$ ipython --no-banner

In [1]: import numpy as np

In [2]: import numpy.linalg as la

In [3]: np.set_printoptions(precision=2, suppress=True, linewidth=160, sign=" ")

In [4]: feats = np.array([[2, 0, 0, 0], [0, -1, 0, 0], [0, 0, -2, 0], [0, 0, 0, 2]])

In [5]: print(feats)
[[ 2  0  0  0]
 [ 0 -1  0  0]
 [ 0  0 -2  0]
 [ 0  0  0  2]]

In [6]: vec = np.array([-2, -1, 2, -2])

In [7]: target = feats @ vec

In [8]: print(target)
[-4  1 -4 -4]

In [9]: print(la.solve(feats.T, feats[0]))
[ 1. -0. -0.  0.]

In [10]: print(la.solve(feats, 4 * target))
[-8. -4.  8. -8.]

In [11]: print((feats != 0).astype(int))
[[ 1  0  0  0]
 [ 0  1  0  0]
 [ 0  0  1  0]
 [ 0  0  0  1]]

In [12]: print(np.flatnonzero(la.matrix_power((feats != 0) + (feats.T != 0) + np.eye(4), 4)[0]))
[ 0]

In [13]: Uu, sigma, Vt = la.svd(feats, full_matrices=False)

In [14]: print(sigma / sigma[0])
[ 1.   1.   1.   0.5]

In [15]: print(Uu.T @ feats @ Vt.T)
[[ 2.  0.  0.  0.]
 [ 0.  2.  0.  0.]
 [ 0.  0.  2.  0.]
 [ 0.  0.  0.  1.]]

In [16]: print(np.allclose(Uu * sigma @ Vt, feats))
True

In [17]: print(Uu.T @ Uu)
[[ 1.  0.  0.  0.]
 [ 0.  1.  0.  0.]
 [ 0.  0.  1.  0.]
 [ 0.  0.  0.  1.]]

In [18]: vec = np.array([3, 0, -2, 2])

In [19]: target = feats @ vec

In [20]: b, lr = np.zeros(4), 1 / la.norm(feats, 2) ** 2

In [21]: for i in range(200):
    ...:     b -= lr * feats.T @ (feats @ b - target)
    ...:     if i % 50 == 0: print(i, round(la.norm(feats @ b - target), 2))
    ...: 
0 0.0
50 0.0
100 0.0
150 0.0

In [22]: print(round(float(la.cond(feats)), 2))
2.0

In [23]: print(b)
[ 3.  0. -2.  2.]

In [24]: W0 = np.load("m.npy")

In [25]: print(W0)
[[-1  3  0  0  0  0]
 [ 3  0  0  0  0  0]
 [-3  2  0  0  0  0]
 [ 0  0 -1  3  0  0]
 [ 0  0  3  0  0  0]
 [ 0  0 -3  2  0  0]
 [ 0  0  0  0 -1  3]
 [ 0  0  0  0  3  0]
 [ 0  0  0  0 -3  2]]

In [26]: vec = np.array([-1, -1, -2, 0, 2, -1])

In [27]: target = W0 @ vec

In [28]: print(np.round(la.lstsq(W0, target)[0], 2) + 0)
[-1. -1. -2.  0.  2. -1.]

In [29]: print(np.round(la.pinv(W0) @ W0, 2) + 0)
[[ 1.  0.  0.  0.  0.  0.]
 [ 0.  1.  0.  0.  0.  0.]
 [ 0.  0.  1.  0.  0.  0.]
 [ 0.  0.  0.  1.  0.  0.]
 [ 0.  0.  0.  0.  1.  0.]
 [ 0.  0.  0.  0.  0.  1.]]

In [30]: print(np.round(la.solve(W0.T @ W0, W0.T @ target), 2) + 0)
[-1. -1. -2.  0.  2. -1.]

In [31]: rng = np.random.default_rng(944196)

In [32]: target = target + 0.1 * rng.normal(size=9)

In [33]: print(target)
[-1.9  -3.02  1.    2.09 -5.87  5.88 -4.91  5.94 -8.23]

In [34]: b, *_ = la.lstsq(W0, target)

In [35]: print(np.round(W0.T @ (target - W0 @ b), 2) + 0)
[ 0.  0.  0.  0.  0.  0.]

In [36]: print(round(float(la.norm(target - W0 @ b)), 2))
0.25

In [37]: C = 3 * np.array([[-1.3, -0.8, -0.8], [-1.6, 1.9, 1.5]])

In [38]: labels = rng.integers(0, 2, 16)

In [39]: X = C[labels] + rng.normal(size=(16, 3))

In [40]: print(X)
[[-5.88  3.64  5.87]
 [-5.74  7.15  3.9 ]
 [-2.85 -1.04 -2.27]
 [-3.97  6.39  5.18]
 [-3.25  5.62  2.48]
 [-5.76  6.77  3.88]
 [-4.86 -1.11 -0.99]
 [-1.47 -3.06 -2.33]
 [-6.37  5.05  3.93]
 [-5.28 -1.68 -1.07]
 [-3.69 -2.37 -2.15]
 [-3.71  7.58  5.6 ]
 [-6.5  -4.12 -0.6 ]
 [-5.03 -1.54 -2.33]
 [-5.11  5.45  3.01]
 [-6.32  5.43  4.63]]

In [41]: Y = np.c_[W0[:, :3] @ np.array([[-2, 1, 1], [-1, 0, -2], [2, 2, -2]]), np.array([0, 0, 1, 1, -1, 0, -2, 1, 0])]

In [42]: print(Y)
[[-1 -1 -7  0]
 [-6  3  3  0]
 [ 4 -3 -7  1]
 [-2 -2  2  1]
 [ 6  6 -6 -1]
 [-6 -6  6  0]
 [ 0  0  0 -2]
 [ 0  0  0  1]
 [ 0  0  0  0]]

In [43]: print(np.round(la.norm(Y - W0 @ la.lstsq(W0, Y)[0], axis=0), 2) + 0)
[ 0.    0.    0.    1.92]

In [44]: print(np.round(la.lstsq(W0, Y[:, 0])[0], 2) + 0)
[-2. -1.  2.  0.  0.  0.]

In [45]: print(la.norm(la.qr(W0)[0].T @ Y, axis=0) ** 2 / ((Y ** 2).sum(axis=0) + 1e-12))
[ 1.    1.    1.    0.54]

In [46]: vec = np.array([0, 2, -2])

In [47]: target = X @ vec

In [48]: b, lr = np.zeros(3), 1 / la.norm(X, 2) ** 2

In [49]: for i in range(10):
    ...:     b -= lr * X.T @ (X @ b - target)
    ...:     if i % 2 == 0: print(i, round(la.norm(X @ b - target), 2))
    ...: 
0 11.96
2 11.02
4 10.39
6 9.87
8 9.39

In [50]: print(b)
[ 0.05  0.74 -0.22]

In [51]: print(round(la.norm(X, "nuc"), 2))
45.47

In [52]: print(la.norm(X, axis=1).argmax())
11

In [53]: print(np.round(la.norm(X, 2), 2))
27.08

In [54]: print(round(float(la.norm(X) ** 2 / la.norm(X, 2) ** 2), 2))
1.3

In [55]: print(la.norm(X, axis=0))
[ 19.76  19.08  14.07]

In [56]: print(np.round(la.norm(X[6], 1), 2), round(la.norm(X[6], np.inf), 2))
6.97 4.86

In [57]: print(round(la.norm(X[6] - X[1]), 2))
9.64
